$ python3 -q
>>> import numpy as np
>>> np.set_printoptions(precision=1, suppress=True, linewidth=100)
>>> mat = np.loadtxt("a.csv", delimiter=",")
>>> mat
array([[ 1.4,  0.5, -0.8],
       [-0.6, -0.6, -0.2],
       [-1.5, -1.5, -1.9],
       [ 0.3, -1.8,  2.1]])
>>> other = np.c_[mat[:, :1] @ np.array([[-7]]), np.array([1, 2, 0, 2])]
>>> other
array([[-9.8,  1. ],
       [ 4.2,  2. ],
       [10.5,  0. ],
       [-2.1,  2. ]])
>>> np.linalg.norm(np.linalg.qr(mat)[0].T @ other, axis=0) ** 2 / ((other ** 2).sum(axis=0) + 1e-12)
array([1. , 0.6])
>>> np.round(np.linalg.lstsq(mat, other[:, 0])[0], 1) + 0
array([-7.,  0.,  0.])
>>> np.linalg.matrix_rank(other)
np.int64(2)
>>> np.round(np.linalg.norm(other - mat @ np.linalg.lstsq(mat, other)[0], axis=0), 1) + 0
array([0. , 1.9])
>>> x0 = np.array([1, -1, -1])
>>> y = mat @ x0
>>> y
array([1.7, 0.2, 1.9, 0. ])
>>> rng = np.random.default_rng(1009)
>>> y = y + 0.3 * rng.normal(size=4)
>>> y.round(1) + 0
array([1.9, 0.6, 2.1, 0. ])
>>> coef, *_ = np.linalg.lstsq(mat, y)
>>> coef.round()
array([ 1., -1., -1.])
>>> A = np.load("dump.npy")
>>> A
array([[-2.3,  2.8,  1.9],
       [-1.9, -2.7,  3.2],
       [-0.6, -0.2, -0.4],
       [-4.5,  0.7, -0.3],
       [-5.9, -0.5, -2.4],
       [ 2.8,  1. , -0.4],
       [ 4.2, -1.4, -4.4],
       [ 2.3, -0.5,  2.8],
       [-1. , -1.6,  2. ],
       [ 2. , -1.8, -0.1],
       [ 2.2,  0.7,  3.3],
       [-3.5, -1.9, -2.9],
       [ 2. ,  1.1,  0.7],
       [-2.2,  0.2,  2.4],
       [-1. ,  1.9, -3.1],
       [ 1. , -3.7, -1.5],
       [-0.9,  2.1,  3.1],
       [-2.1,  0.3, -1.2],
       [ 0.5,  0.6, -2. ],
       [-0.5, -0.1, -2.1],
       [-4.1, -4.5, -2.7],
       [ 1.9,  0.7,  1.4],
       [ 0.4, -2.1, -4. ]])
>>> Xs = (A - A.mean(axis=0)) / A.std(axis=0)
>>> np.argwhere(np.abs(Xs) > 2)
array([[ 4,  0],
       [20,  1]])
>>> coef = np.linalg.lstsq(np.delete(Xs, 1, axis=1), Xs[:, 1])[0]
>>> round(1 - np.var(Xs[:, 1] - np.delete(Xs, 1, axis=1) @ coef), 1)
np.float64(0.1)
>>> np.abs(coef).argmax()
np.int64(1)
>>> other = A / np.linalg.norm(A, axis=1, keepdims=True)
>>> gram = other @ other.T
>>> (gram - 2 * np.eye(23)).round(6).argmax(axis=1)
array([16,  8, 11,  4, 17, 12, 22, 10,  1, 15,  7,  2, 21, 16, 18,  9,  0,  4, 14, 22, 11, 12, 19])
>>> x0 = np.array([-1, 3, 3])
>>> h = np.maximum(A @ x0, 0)
>>> A.T @ h
array([-61.6,  85.2, 173.6])
>>> np.flatnonzero(h > 1e-9)
array([ 0,  1,  3,  7,  8, 10, 12, 13, 16, 21])
>>> C = A[[5, 12]].astype(float)
>>> for _ in range(4):
...     z = np.linalg.norm(A[:, None] - C, axis=-1).argmin(axis=1)
...     C = np.array([A[z == j].mean(axis=0) for j in range(2)])
... 
>>> z
array([1, 1, 1, 1, 1, 0, 0, 0, 1, 0, 1, 1, 0, 1, 0, 0, 1, 1, 0, 0, 1, 0, 0])
>>> np.round(C[1] - C[0], 1) + 0
array([-3.7,  0. ,  1.7])
>>> other = np.c_[A[:, :1] @ np.array([[-3]]), np.array([0, 0, 2, 2, 0, 2, 2, 1, 2, 2, 0, 1, 0, 1, 2, 0, 2, 1, 2, 0, 1, 2, 0])]
>>> print(other)
[[  6.9   0. ]
 [  5.7   0. ]
 [  1.8   2. ]
 [ 13.5   2. ]
 [ 17.7   0. ]
 [ -8.4   2. ]
 [-12.6   2. ]
 [ -6.9   1. ]
 [  3.    2. ]
 [ -6.    2. ]
 [ -6.6   0. ]
 [ 10.5   1. ]
 [ -6.    0. ]
 [  6.6   1. ]
 [  3.    2. ]
 [ -3.    0. ]
 [  2.7   2. ]
 [  6.3   1. ]
 [ -1.5   2. ]
 [  1.5   0. ]
 [ 12.3   1. ]
 [ -5.7   2. ]
 [ -1.2   0. ]]
>>> np.round(np.linalg.norm(other - A @ np.linalg.lstsq(A, other)[0], axis=0), 1) + 0
array([0. , 6.7])
>>> np.round(np.linalg.lstsq(A, other[:, 0])[0], 1) + 0
array([-3.,  0.,  0.])
>>> print(np.linalg.matrix_rank(np.c_[A, other]))
4
>>> other = np.array([[4, 1, 4], [2, 4, 5], [4, 4, 4]])
>>> other[-1] = other[0]
>>> M = other + 0.1 * np.eye(3)
>>> M
array([[4.1, 1. , 4. ],
       [2. , 4.1, 5. ],
       [4. , 1. , 4.1]])
>>> M.sum(axis=1)
array([ 9.1, 11.1,  9.1])
>>> print(np.linalg.matrix_rank(M))
3
>>> np.count_nonzero(M)
np.int64(9)
>>> np.round(np.linalg.norm(M), 1)
np.float64(10.7)
>>> hat = np.triu(np.array([[1, 2, 0], [0, 0, 0], [2, 2, 1]]), 1) + np.eye(3)
>>> other = hat @ M @ np.linalg.inv(hat)
>>> np.poly(other)
array([  1. , -12.3,  27.4,  -2.6])
>>> round(float(np.trace(other)), 1), np.round(np.trace(M), 1)
(12.3, np.float64(12.3))
>>> J = np.load("data.npy")
>>> J
array([[-0.3,  4.5],
       [-0.3, -0.6]])
>>> # column 1 is much longer than the rest
>>> q = J.astype(float).copy()
>>> for j in range(2):
...     q[:, j] -= q[:, :j] @ (q[:, :j].T @ q[:, j])
...     q[:, j] /= np.linalg.norm(q[:, j])
... 
>>> np.round(q.T @ q, 1) + 0
array([[1., 0.],
       [0., 1.]])
>>> np.round(q.T @ J, 1) + 0
array([[ 0.4, -2.8],
       [ 0. ,  3.6]])
>>> q, r_ = np.linalg.qr(J)
>>> round(float(np.trace(q @ q.T)), 1)
2.0
>>> print(q @ r_)
[[-0.3  4.5]
 [-0.3 -0.6]]
>>> np.round(q.T @ q, 1) + 0
array([[1., 0.],
       [0., 1.]])
>>> print(round(float(abs(r_[0, 0])), 1), round(float(np.linalg.norm(J[:, 0])), 1))
0.4 0.4
>>> round(np.linalg.norm(J, 2) / np.linalg.norm(J), 1)
np.float64(1.0)
>>> round(np.log10(np.linalg.cond(J)))
1
>>> print(np.linalg.matrix_rank(J, rtol=0.1))
1
>>> other = J / np.sqrt((J ** 2).mean(axis=1, keepdims=True))
>>> np.linalg.matrix_rank(other) == np.linalg.matrix_rank(J)
np.True_
>>> J - J.mean(axis=1, keepdims=True)
array([[-2.4,  2.4],
       [ 0.1, -0.2]])
>>> print(other[1])
[-0.6 -1.3]
>>> data = np.minimum.outer(np.arange(1, 5), np.arange(1, 5)) * 3
>>> print(data)
[[ 3  3  3  3]
 [ 3  6  6  6]
 [ 3  6  9  9]
 [ 3  6  9 12]]
>>> # symmetric, so the eigenvalues are real
>>> other = data + rng.integers(-2, 3, (4, 1)) @ rng.integers(-2, 3, (1, 4))
>>> other
array([[ 7,  3,  1,  3],
       [ 7,  6,  4,  6],
       [ 5,  6,  8,  9],
       [ 5,  6,  8, 12]])
>>> np.abs(other - data).sum(axis=1)
array([6, 6, 3, 3])
>>> evals, evecs = np.linalg.eigh(data)
>>> np.linalg.svd(data, compute_uv=False)
array([24.9,  3. ,  1.3,  0.8])
>>> np.abs(evecs[:, -1]).round(6).argmax()
np.int64(3)
>>> print(round(float(evals.sum()), 1), np.trace(data))
30.0 30
>>> np.unique(evals.round(6) + 0, return_counts=True)[1]
array([1, 1, 1, 1])
>>> np.round(np.linalg.eigvalsh(data + -3 * np.eye(4)), 1) + 0
array([-2.2, -1.7,  0. , 21.9])
>>> evecs @ np.diag(evals) @ evecs.T
array([[ 3.,  3.,  3.,  3.],
       [ 3.,  6.,  6.,  6.],
       [ 3.,  6.,  9.,  9.],
       [ 3.,  6.,  9., 12.]])
>>> other = np.array([[2]])
>>> C = np.array([[-2, 0], [-1, -1]])
>>> arr = np.block([[other, np.zeros((1, 2))], [np.zeros((2, 1)), C]])
>>> arr
array([[ 2.,  0.,  0.],
       [ 0., -2.,  0.],
       [ 0., -1., -1.]])
>>> # 2 groups of indices that never mix
>>> hat = mat @ np.linalg.solve(mat.T @ mat, mat.T)
>>> np.linalg.matrix_rank(np.eye(4) - hat)
np.int64(1)
>>> np.round((np.eye(4) - hat) @ mat, 1) + 0
array([[0., 0., 0.],
       [0., 0., 0.],
       [0., 0., 0.],
       [0., 0., 0.]])
>>> np.diag(hat)
array([1. , 0.1, 0.9, 1. ])
>>> evals, evecs = np.linalg.eig(arr)
>>> print(np.sort(np.linalg.eigvals(arr @ arr)))
[1. 4. 4.]
>>> np.sort(np.linalg.eigvals(np.linalg.inv(arr)))
array([-1. , -0.5,  0.5])
>>> evals
array([-1.,  2., -2.])
>>> print(np.prod(evals))
4.0
>>> arr @ evecs[:, 0] - evals[0] * evecs[:, 0]
array([0., 0., 0.])
>>> print(np.sort(np.linalg.eigvals(arr.T)))
[-2. -1.  2.]
>>> np.sort(np.linalg.eigvals(arr).real)
array([-2., -1.,  2.])
>>> round(float(np.linalg.det(arr)), 1)
4.0
>>> print(np.round(np.linalg.det(arr), 1))
4.0
>>> np.allclose(arr, arr.T)
False
>>> print((arr - arr.T) / 2)
[[ 0.   0.   0. ]
 [ 0.   0.   0.5]
 [ 0.  -0.5  0. ]]
>>> np.allclose(arr @ arr.T, arr.T @ arr)
False
>>> np.linalg.matrix_power(arr, 3)
array([[ 8.,  0.,  0.],
       [ 0., -8.,  0.],
       [ 0., -7., -1.]])
